$ python -q
>>> import numpy as np
>>> from numpy import linalg as LA
>>> np.set_printoptions(precision=1, suppress=True, linewidth=120)
>>> A = np.load("layer14.npy")
>>> A
array([[ 0,  0,  1],
       [-1, -2,  1],
       [ 1, -2, -1],
       [-2, -2, -2],
       [ 1, -2, -2],
       [ 2,  2, -1],
       [ 1,  1,  0],
       [ 1,  2,  0]])
>>> P = A @ LA.solve(A.T @ A, A.T)
>>> np.round((np.eye(8) - P) @ A, 1) + 0
array([[0., 0., 0.],
       [0., 0., 0.],
       [0., 0., 0.],
       [0., 0., 0.],
       [0., 0., 0.],
       [0., 0., 0.],
       [0., 0., 0.],
       [0., 0., 0.]])
>>> np.round(P @ A[:, 2], 1) + 0
array([ 1.,  1., -1., -2., -2., -1.,  0.,  0.])
>>> LA.matrix_rank(np.eye(8) - P)
np.int64(5)
>>> np.diag(P)
array([0.1, 0.4, 0.5, 0.8, 0.5, 0.4, 0.1, 0.2])
>>> np.trace(P)
np.float64(3.0)
>>> rng = np.random.default_rng(944191)
>>> out = A + rng.integers(-2, 3, (8, 2)) @ rng.integers(-2, 3, (2, 3))
>>> out
array([[ 0,  0,  1],
       [-2, -1, -1],
       [ 3, -4,  3],
       [-4,  0, -6],
       [ 2, -3,  0],
       [ 0,  4, -5],
       [ 2,  0,  2],
       [ 1,  2,  0]])
>>> out - A
array([[ 0,  0,  0],
       [-1,  1, -2],
       [ 2, -2,  4],
       [-2,  2, -4],
       [ 1, -1,  2],
       [-2,  2, -4],
       [ 1, -1,  2],
       [ 0,  0,  0]])
>>> LA.matrix_rank(out - A, tol=1e-8)
np.int64(1)
>>> np.round(LA.svd(out - A, compute_uv=False), 1) + 0
array([9.5, 0. , 0. ])
>>> np.abs(out - A).sum(axis=1)
array([0, 4, 8, 8, 4, 8, 4, 0])
>>> x = np.array([7, -6, 4])
>>> target = out @ x
>>> c, lr = np.zeros(3), 1 / LA.norm(out, 2) ** 2
>>> for i in range(150):
...     c -= lr * out.T @ (out @ c - target)
...     if i % 50 == 0: print(i, round(LA.norm(out @ c - target), 1))
... 
0 15.0
50 0.0
100 0.0
>>> c
array([ 7., -6.,  4.])
>>> x = np.array([3, 3, 3])
>>> target = A @ x
>>> LA.solve(A.T @ A, A.T @ target)
array([3., 3., 3.])
>>> LA.lstsq(A, target)[0]
array([3., 3., 3.])
>>> target = target + 0.3 * rng.normal(size=8)
>>> target
array([  2.8,  -5.6,  -6.3, -18.1,  -9.1,   9.2,   5.5,   8.5])
>>> c, *_ = LA.lstsq(A, target)
>>> c.round()
array([3., 3., 3.])
>>> round(LA.norm(target - A @ c), 1)
np.float64(0.9)
>>> np.round(A.T @ (target - A @ c), 1) + 0
array([0., 0., 0.])
>>> def softmax(z):
...     e = np.exp(z - z.max(axis=-1, keepdims=True))
...     return e / e.sum(axis=-1, keepdims=True)
... 
>>> np.round(softmax(A[1] + 2), 1) + 0
array([0.1, 0. , 0.8])
>>> att = A @ A.T / np.sqrt(3)
>>> softmax(att).round(6).argmax(axis=1)
array([0, 1, 4, 3, 4, 5, 5, 5])
>>> softmax(att)[1] @ A
array([-1. , -1.9,  0.1])
>>> W0 = np.array([[8, 5, 6], [5, 0, 1], [6, 1, 10]])
>>> round(float(LA.norm(A, 1)), 1), round(float(LA.norm(A, np.inf)), 1)
(13.0, 6.0)
>>> round(float(LA.norm(A, "nuc")), 1)
11.5
>>> LA.norm(A, axis=1)
array([1. , 2.4, 2.4, 3.5, 3. , 3. , 1.4, 2.2])
>>> LA.norm(A, axis=1).argmax()
np.int64(3)
>>> q = W0.astype(float).copy()
>>> for j in range(3):
...     q[:, j] -= q[:, :j] @ (q[:, :j].T @ q[:, j])
...     q[:, j] /= LA.norm(q[:, j])
... 
>>> q
array([[ 0.7,  0.7, -0.1],
       [ 0.4, -0.6, -0.7],
       [ 0.5, -0.4,  0.7]])
>>> np.round(q.T @ W0, 1) + 0
array([[11.2,  4.1, 10.1],
       [ 0. ,  3. , -0.5],
       [ 0. ,  0. ,  5.9]])
